$ python3 -q
>>> import numpy as np
>>> import numpy.linalg as la
>>> np.set_printoptions(precision=3, suppress=True, linewidth=140, sign=" ")
>>> def tidy(a):
...     return np.round(a, 3) + 0
... 
>>> m1 = np.load("sample18.npy")
>>> print(m1)
[[ 2  6  2 -2]
 [-2  6 -2 -2]
 [-1 -3 -2  1]
 [-1  6  2 -2]
 [-1  0  2  0]]
>>> M2 = np.array([[-5, 6], [-4, -7]])
>>> basis = np.kron(M2, m1)
>>> print(basis)
[[-10 -30 -10  10  12  36  12 -12]
 [ 10 -30  10  10 -12  36 -12 -12]
 [  5  15  10  -5  -6 -18 -12   6]
 [  5 -30 -10  10  -6  36  12 -12]
 [  5   0 -10   0  -6   0  12   0]
 [ -8 -24  -8   8 -14 -42 -14  14]
 [  8 -24   8   8  14 -42  14  14]
 [  4  12   8  -4   7  21  14  -7]
 [  4 -24  -8   8   7 -42 -14  14]
 [  4   0  -8   0   7   0 -14   0]]
>>> print(np.unravel_index(np.abs(basis).argmax(), basis.shape))
(np.int64(5), np.int64(5))
>>> print(np.abs(basis).max())
42
>>> print(np.diff(basis, axis=0))
[[ 20   0  20   0 -24   0 -24   0]
 [ -5  45   0 -15   6 -54   0  18]
 [  0 -45 -20  15   0  54  24 -18]
 [  0  30   0 -10   0 -36   0  12]
 [-13 -24   2   8  -8 -42 -26  14]
 [ 16   0  16   0  28   0  28   0]
 [ -4  36   0 -12  -7  63   0 -21]
 [  0 -36 -16  12   0 -63 -28  21]
 [  0  24   0  -8   0  42   0 -14]]
>>> print(basis.mean(axis=0))
[  2.7 -13.5  -1.8   4.5   0.3  -1.5  -0.2   0.5]
>>> basis[:, 8]
Traceback (most recent call last):
  File "<python-input-13>", line 1, in <module>
    basis[:, 8]
    ~~~~~^^^^^^
IndexError: index 8 is out of bounds for axis 1 with size 8
>>> print(basis.sum(axis=0))
[  27 -135  -18   45    3  -15   -2    5]
>>> np.zeros(10, 8)
Traceback (most recent call last):
  File "<python-input-15>", line 1, in <module>
    np.zeros(10, 8)
    ~~~~~~~~^^^^^^^
TypeError: Cannot interpret '8' as a data type
>>> print(tidy(la.norm(basis)))
142.429
>>> print(basis.sum(axis=1))
[  8   0  -5   5   1 -88   0  55 -55 -11]
>>> print(basis.shape)
(10, 8)
>>> print(basis - basis[0])
[[  0   0   0   0   0   0   0   0]
 [ 20   0  20   0 -24   0 -24   0]
 [ 15  45  20 -15 -18 -54 -24  18]
 [ 15   0   0   0 -18   0   0   0]
 [ 15  30   0 -10 -18 -36   0  12]
 [  2   6   2  -2 -26 -78 -26  26]
 [ 18   6  18  -2   2 -78   2  26]
 [ 14  42  18 -14  -5 -15   2   5]
 [ 14   6   2  -2  -5 -78 -26  26]
 [ 14  30   2 -10  -5 -36 -26  12]]
>>> M = np.load("run0.npy")
>>> print(M)
[[ 0  0  0  0  0]
 [ 0  0  1  1  1]
 [ 0  1  0  0  1]
 [ 0  1  0  0  1]
 [ 0  1  1  1  0]]
>>> rank = la.matrix_rank(M)
>>> print(rank)
3
>>> ns = la.svd(M)[2][rank:].T
>>> print([int(la.matrix_rank(M[:, :j + 1])) for j in range(5)])
[0, 1, 2, 2, 3]
>>> print(tidy(ns @ ns.T))
[[ 1.   0.   0.   0.   0. ]
 [ 0.   0.   0.   0.   0. ]
 [ 0.   0.   0.5 -0.5  0. ]
 [ 0.   0.  -0.5  0.5  0. ]
 [ 0.   0.   0.   0.   0. ]]
>>> print([int(la.matrix_rank(np.delete(M, i, axis=0))) for i in range(5)])
[3, 2, 3, 3, 2]
>>> print([int(la.matrix_rank(M[:i])) for i in range(1, len(M) + 1)])
[0, 1, 2, 2, 3]
>>> basis = np.array([[-4, 2, -1], [5, -3, 2], [0, -1, 3]])
>>> rng = np.random.default_rng(65956)
>>> X = (rng.random((31, 3)) < 0.25) @ basis
>>> print(X)
[[ 0  0  0]
 [ 1 -1  1]
 [ 0 -1  3]
 [ 0 -1  3]
 [-4  1  2]
 [ 5 -4  5]
 [-4  2 -1]
 [ 0  0  0]
 [ 5 -3  2]
 [-4  2 -1]
 [ 1 -1  1]
 [ 0  0  0]
 [ 0  0  0]
 [-4  1  2]
 [ 5 -3  2]
 [ 1 -2  4]
 [ 5 -3  2]
 [ 5 -3  2]
 [ 0 -1  3]
 [ 5 -3  2]
 [ 0  0  0]
 [ 0  0  0]
 [ 0 -1  3]
 [ 0  0  0]
 [ 0  0  0]
 [ 0  0  0]
 [ 0  0  0]
 [ 0  0  0]
 [ 5 -3  2]
 [ 0  0  0]
 [-4  2 -1]]
>>> z = X[:, 1] > np.median(X[:, 1])
>>> f = X[z].mean(axis=0) - X[~z].mean(axis=0)
>>> print(tidy((((X - X.mean(axis=0)) @ f > 0) == z).mean()))
0.484
>>> print(z.astype(int))
[ 0  0  0  0  1  0  1  0  0  1  0  0  0  1  0  0  0  0  0  0  0  0  0  0  0  0  0  0  0  0  1]
>>> print(tidy(f))
[-5.462  2.754 -1.146]
